% python3 -q
>>> import numpy as np
>>> import numpy.linalg as la
>>> np.set_printoptions(precision=3, suppress=True, linewidth=200, sign=" ")
>>> rnd = lambda a: np.round(a, 3) + 0
>>> K = np.array([[-7, -1, -3, -6, -3, 2, -4, 0, -4, -1],
...     [-6, 0, -2, -5, -2, 3, -3, 1, -3, 0],
...     [-1, 5, 3, 0, 3, 8, 2, 6, 2, 5],
...     [-3, 3, 1, -2, 1, 6, 0, 4, 0, 3],
...     [-6, 0, -2, -5, -2, 3, -3, 1, -3, 0],
...     [-6, 0, -2, -5, -2, 3, -3, 1, -3, 0]])
>>> # rows 1 and 4 are equal
>>> K[0] @ K[3]
np.int64(33)
>>> rnd(la.norm(K, axis=1))
array([ 11.874,   9.849,  13.304,   9.22 ,   9.849,   9.849])
>>> rnd(la.norm(K) ** 2 / la.norm(K, 2) ** 2)
np.float64(1.54)
>>> rnd(la.norm(K[0], 1)), rnd(la.norm(K[0], np.inf))
(np.float64(31.0), np.float64(7.0))
>>> rnd(la.norm(K, 2))
np.float64(21.231)
>>> rnd(la.norm(K, "nuc"))
np.float64(36.827)
>>> rnd(la.norm(K, axis=0))
array([ 12.923,   5.916,   5.568,  10.724,   5.568,  11.446,   6.856,   7.416,   6.856,   5.916])
>>> rnd(la.norm(K, 1)), rnd(la.norm(K, np.inf))
(np.float64(29.0), np.float64(35.0))
>>> rng = np.random.default_rng(99)
>>> out = K + rng.integers(-2, 3, (6, 2)) @ rng.integers(-2, 3, (2, 10))
>>> out
array([[-5, -3,  1, -6, -5,  2, -8,  2, -6,  3],
       [-5, -1,  0, -5, -3,  3, -5,  2, -4,  2],
       [-3,  7, -1,  0,  5,  8,  6,  4,  4,  1],
       [-3, -1,  7, -4, -3,  4, -2,  4,  2,  5],
       [-5, -3,  3, -6, -5,  2, -6,  2, -3,  3],
       [-7,  1, -4, -5, -1,  3, -1,  0, -2, -2]])
>>> np.abs(out - K).sum(axis=1)
array([ 22,  11,  22,  24,  21,  11])
>>> left, sigma, VT = la.svd(K)
>>> np.argmax(sigma[:-1] / (sigma[1:] + 1e-6)) + 1
np.int64(2)
>>> out = left[:, :2] @ np.diag(sigma[:2]) @ VT[:2]
>>> rnd(out)
array([[-7., -1., -3., -6., -3.,  2., -4.,  0., -4., -1.],
       [-6.,  0., -2., -5., -2.,  3., -3.,  1., -3.,  0.],
       [-1.,  5.,  3.,  0.,  3.,  8.,  2.,  6.,  2.,  5.],
       [-3.,  3.,  1., -2.,  1.,  6.,  0.,  4.,  0.,  3.],
       [-6.,  0., -2., -5., -2.,  3., -3.,  1., -3.,  0.],
       [-6.,  0., -2., -5., -2.,  3., -3.,  1., -3.,  0.]])
>>> rnd(la.norm(K - out) / la.norm(K))
np.float64(0.0)
>>> rnd(la.norm(K - out, 2)), rnd(sigma[2])
(np.float64(0.0), np.float64(0.0))
>>> la.matrix_rank(K, rtol=0.05)
np.int64(2)
>>> out = K / np.sqrt((K ** 2).mean(axis=1, keepdims=True))
>>> rnd(la.norm(out, axis=1))
array([ 3.162,  3.162,  3.162,  3.162,  3.162,  3.162])
>>> la.matrix_rank(out) == la.matrix_rank(K)
np.True_
>>> la.matrix_rank(K - K.mean(axis=1, keepdims=True))
np.int64(1)
>>> rnd(out[1])
array([-1.926,  0.   , -0.642, -1.605, -0.642,  0.963, -0.963,  0.321, -0.963,  0.   ])
>>> t3 = np.stack([K, 3 * K, K[::-1]])
>>> rnd(la.norm(t3, axis=(1, 2)))
array([ 26.344,  79.032,  26.344])
>>> la.matrix_rank(t3)
array([ 2,  2,  2])
>>> mat = np.load("case16.npy")
>>> mat
array([[ 4, -1,  4,  4],
       [ 4, -1,  4,  4],
       [ 3, -2,  3,  3],
       [ 2, -3,  2,  2],
       [ 2, -3,  2,  2],
       [ 2, -3,  2,  2],
       [ 2, -3,  2,  2],
       [ 2, -3,  2,  2],
       [ 3, -2,  3,  3],
       [ 1, -4,  1,  1]])
>>> # column 2 repeats column 0
>>> out = mat / np.sqrt((mat ** 2).mean(axis=1, keepdims=True))
>>> la.matrix_rank(mat - mat.mean(axis=1, keepdims=True))
np.int64(1)
>>> rnd(out[2])
array([ 1.078, -0.718,  1.078,  1.078])
>>> mat - mat.mean(axis=1, keepdims=True)
array([[ 1.25, -3.75,  1.25,  1.25],
       [ 1.25, -3.75,  1.25,  1.25],
       [ 1.25, -3.75,  1.25,  1.25],
       [ 1.25, -3.75,  1.25,  1.25],
       [ 1.25, -3.75,  1.25,  1.25],
       [ 1.25, -3.75,  1.25,  1.25],
       [ 1.25, -3.75,  1.25,  1.25],
       [ 1.25, -3.75,  1.25,  1.25],
       [ 1.25, -3.75,  1.25,  1.25],
       [ 1.25, -3.75,  1.25,  1.25]])
>>> A = np.load("test6.npy")
>>> A
array([[ 1,  0,  0,  0,  0,  0,  0,  0,  0,  0,  0,  0],
       [-1,  1,  0,  0,  0,  0,  0,  0,  0,  0,  0,  0],
       [-2, -2,  1,  0,  0,  0,  0,  0,  0,  0,  0,  0],
       [-1,  2, -2,  1,  0,  0,  0,  0,  0,  0,  0,  0],
       [-2,  1,  0,  2,  1,  0,  0,  0,  0,  0,  0,  0],
       [ 1,  2, -2, -1,  0,  1,  0,  0,  0,  0,  0,  0],
       [ 1,  1, -2,  2,  2,  1,  1,  0,  0,  0,  0,  0],
       [ 1, -1,  1, -2,  2,  0, -1,  1,  0,  0,  0,  0],
       [ 1,  0,  1,  0,  1, -1, -2,  2,  1,  0,  0,  0],
       [-1,  0,  2,  0,  0, -2,  1,  0,  2,  1,  0,  0],
       [-1, -2,  2, -2, -1,  2, -1,  1, -2, -2,  1,  0],
       [ 0,  0,  1, -1,  2,  2,  2,  0,  0, -2,  0,  1]])
>>> out = A + rng.integers(-2, 3, (12, 11)) @ rng.integers(-2, 3, (11, 12))
>>> out
array([[  8,  -1,   2,   9, -12,   8,   8,  -5,  11,  -4,  -1,   0],
       [ -4,  -1,   2,  -8,   4,   1,  -8,   0, -12,  -2,  -2,   5],
       [  1,  -8,   3,   5,  -6,  -7,   2,  -8,  10,   0,  -7,   4],
       [ -4,   1,  -1,  -7,   2, -10,  -5,  -6,  -1,   3,  -7,   2],
       [ -9,  -7,   3,   3,  -4,   0,  -2,  -7,  -7,  -3,  -5,   7],
       [  0,  -1,  -6,  -5,   4,  -3,  -1,   7,  -4,   4,   5,  -3],
       [  9,   7,  -2,   8,  -7,  11,  10,  -6,   1,  -3,   5, -13],
       [ 11,   0,  -6,  -5,  -3,   7,  -2,  -5,  -9,  -4,   2,  -7],
       [ 10,   6,  -6,  -6,  -3,  19,   1,  -8,  -6,  -9,   7,  -9],
       [  6,   2,   1,   4,   3,  -9,   4,   5,   8,   7,  -1,  -3],
       [  7,  -3,   3,  -9, -10,  -5,   5,  -9,  -8,   8,  -8,  -9],
       [ 10,   6,  -2, -10,  -1,  11,   5,  -8,   1,   1,   6, -15]])
>>> la.matrix_rank(out - A, tol=1e-8)
np.int64(11)
>>> out - A
array([[  7,  -1,   2,   9, -12,   8,   8,  -5,  11,  -4,  -1,   0],
       [ -3,  -2,   2,  -8,   4,   1,  -8,   0, -12,  -2,  -2,   5],
       [  3,  -6,   2,   5,  -6,  -7,   2,  -8,  10,   0,  -7,   4],
       [ -3,  -1,   1,  -8,   2, -10,  -5,  -6,  -1,   3,  -7,   2],
       [ -7,  -8,   3,   1,  -5,   0,  -2,  -7,  -7,  -3,  -5,   7],
       [ -1,  -3,  -4,  -4,   4,  -4,  -1,   7,  -4,   4,   5,  -3],
       [  8,   6,   0,   6,  -9,  10,   9,  -6,   1,  -3,   5, -13],
       [ 10,   1,  -7,  -3,  -5,   7,  -1,  -6,  -9,  -4,   2,  -7],
       [  9,   6,  -7,  -6,  -4,  20,   3, -10,  -7,  -9,   7,  -9],
       [  7,   2,  -1,   4,   3,  -7,   3,   5,   6,   6,  -1,  -3],
       [  8,  -1,   1,  -7,  -9,  -7,   6, -10,  -6,  10,  -9,  -9],
       [ 10,   6,  -3,  -9,  -3,   9,   3,  -8,   1,   3,   6, -16]])
